In [1]: import numpy as np

In [2]: import numpy.linalg as la

In [3]: np.set_printoptions(precision=3, suppress=True, linewidth=200, legacy="1.25")

In [4]: rd = lambda a: np.round(a, 3) + 0

In [5]: M = np.load("arr.npy")

In [6]: print(M)
[[-21.313  25.18    3.515  -5.281  18.807   6.436   7.252  -0.639]
 [ 12.856 -16.958  -3.335   0.654 -12.095   0.881  -2.638   2.089]
 [ 18.309 -26.188  -4.846  -1.456 -16.826   9.411   2.167   6.271]
 [ 22.95  -34.753  -6.869  -5.314 -22.418  16.671   5.851  10.269]
 [-29.226  32.872   4.991  -8.867  25.934  12.598  14.139   2.498]]

In [7]: def softmax(z):
   ...:     e = np.exp(z - z.max(axis=-1, keepdims=True))
   ...:     return e / e.sum(axis=-1, keepdims=True)
   ...: 

In [8]: print(rd(softmax(M).sum(axis=1)))
[1. 1. 1. 1. 1.]

In [9]: print(rd(softmax(M[0] + 5)))
[0.    0.998 0.    0.    0.002 0.    0.    0.   ]

In [10]: S = M @ M.T / np.sqrt(8)

In [11]: print(rd(softmax(S + np.triu(np.full(S.shape, -np.inf), 1))))
[[1. 0. 0. 0. 0.]
 [0. 1. 0. 0. 0.]
 [0. 0. 1. 0. 0.]
 [0. 0. 0. 1. 0.]
 [0. 0. 0. 0. 1.]]

In [12]: print(rd(softmax(S)))
[[0. 0. 0. 0. 1.]
 [0. 0. 0. 1. 0.]
 [0. 0. 0. 1. 0.]
 [0. 0. 0. 1. 0.]
 [0. 0. 0. 0. 1.]]

In [13]: print(softmax(S)[0] @ M)
[-29.226  32.872   4.991  -8.867  25.934  12.598  14.139   2.498]

In [14]: arr = np.array([[9, 3, 3, 9, 24, 24, 27, 21],
    ...:     [0, 0, 0, 0, 0, 0, 0, 0],
    ...:     [3, 1, 1, 3, 8, 8, 9, 7],
    ...:     [0, 0, 0, 0, 0, 0, 0, 0],
    ...:     [9, 3, 3, 9, 24, 24, 27, 21]])

In [15]: C2 = arr.T @ arr

In [16]: print((arr @ arr.T).shape)
(5, 5)

In [17]: r = la.matrix_rank(arr)

In [18]: print(r)
1

In [19]: null = la.svd(arr)[2][r:].T

In [20]: print([int(la.matrix_rank(np.delete(arr, i, axis=0))) for i in range(5)])
[1, 1, 1, 1, 1]

In [21]: print([int(la.matrix_rank(arr[:i])) for i in range(1, len(arr) + 1)])
[1, 1, 1, 1, 1]

In [22]: print(la.matrix_rank(arr.T @ arr), la.matrix_rank(arr @ arr.T))
1 1

In [23]: Uu, s, Vh = la.svd(arr)

In [24]: print(rd(s))
[72.677  0.     0.     0.     0.   ]

In [25]: print(np.argmax(s[:-1] / (s[1:] + 1e-6)) + 1)
1

In [26]: A2 = Uu[:, :1] @ np.diag(s[:1]) @ Vh[:1]

In [27]: print(rd(np.abs(arr - A2).max()))
0.0

In [28]: print(la.matrix_rank(arr, rtol=0.05))
1

In [29]: print(rd(la.norm(arr - A2) / la.norm(arr)))
0.0

In [30]: print(rd(la.norm(arr - A2, 2)), rd(s[1]))
0.0 0.0

In [31]: print(arr.ravel(order="F"))
[ 9  0  3  0  9  3  0  1  0  3  3  0  1  0  3  9  0  3  0  9 24  0  8  0 24 24  0  8  0 24 27  0  9  0 27 21  0  7  0 21]

In [32]: t3 = arr.reshape(5, 2, -1)

In [33]: print(t3[:, 0])
[[9 3 3 9]
 [0 0 0 0]
 [3 1 1 3]
 [0 0 0 0]
 [9 3 3 9]]

In [34]: print(t3.transpose(1, 0, 2))
[[[ 9  3  3  9]
  [ 0  0  0  0]
  [ 3  1  1  3]
  [ 0  0  0  0]
  [ 9  3  3  9]]

 [[24 24 27 21]
  [ 0  0  0  0]
  [ 8  8  9  7]
  [ 0  0  0  0]
  [24 24 27 21]]]

In [35]: print(np.einsum("ihd,jhd->hij", t3, t3).shape)
(2, 5, 5)

In [36]: Uu, s, Vh = la.svd(arr)

In [37]: evecs = Vh[:(s > 1e-8).sum()]

In [38]: rng = np.random.default_rng(216)

In [39]: vec = arr[0] + 5 * arr[4] + rng.integers(2) * np.eye(8)[6]

In [40]: print(vec)
[ 54.  18.  18.  54. 144. 144. 163. 126.]

In [41]: print(np.allclose(evecs.T @ evecs @ vec, vec))
False

In [42]: print(la.matrix_rank(np.vstack([arr, vec])))
2

In [43]: print(rd(np.diag(evecs.T @ evecs)))
[0.032 0.004 0.004 0.032 0.23  0.23  0.291 0.176]

In [44]: K = np.loadtxt("case7.csv", delimiter=",")

In [45]: print(rd(K))
[[ -7.938  20.417   8.198  -0.26    6.475]
 [ -7.732  19.856   8.011  -0.279   6.138]
 [ -5.651  14.147   6.035  -0.384   2.943]
 [ -4.494  10.942   4.853  -0.359   1.382]
 [ -4.411  10.712   4.765  -0.354   1.279]
 [ -3.258   7.497   3.5    -0.242  -0.024]
 [ -2.89    6.471   3.076  -0.186  -0.369]
 [ -2.748   6.073   2.909  -0.161  -0.492]
 [ -2.511   5.415   2.627  -0.115  -0.679]
 [ -1.408   2.396   1.245   0.163  -1.181]
 [ -1.186   1.816   0.955   0.23   -1.174]
 [ -0.852   0.995   0.525   0.327  -1.054]
 [ -0.679   0.611   0.313   0.366  -0.926]
 [ -0.037  -0.033  -0.033   0.07   -0.041]
 [  0.236   0.354   0.376  -0.612   0.039]
 [  1.199   1.615   2.493  -3.691  -2.289]
 [  3.381   2.      6.201  -9.582  -9.94 ]
 [  5.841   1.007   9.457 -15.298 -18.897]]

In [46]: # rank 3

In [47]: A2 = K / np.sqrt((K ** 2).mean(axis=1, keepdims=True))

In [48]: print(la.matrix_rank(A2) == la.matrix_rank(K))
True

In [49]: C2 = np.cov(K, rowvar=False)

In [50]: print(rd(np.corrcoef(K[:, 1], K[:, 4])[0, 1]))
0.612

In [51]: print(rd(np.polyfit(K[:, 1], K[:, 4], 1)))
[ 0.527 -4.333]

In [52]: print(rd(np.median(K, axis=0)))
[-1.96   3.906  2.992 -0.251 -0.431]

In [53]: print(np.argsort(-K.std(axis=0).round(6), kind="stable"))
[1 4 3 0 2]
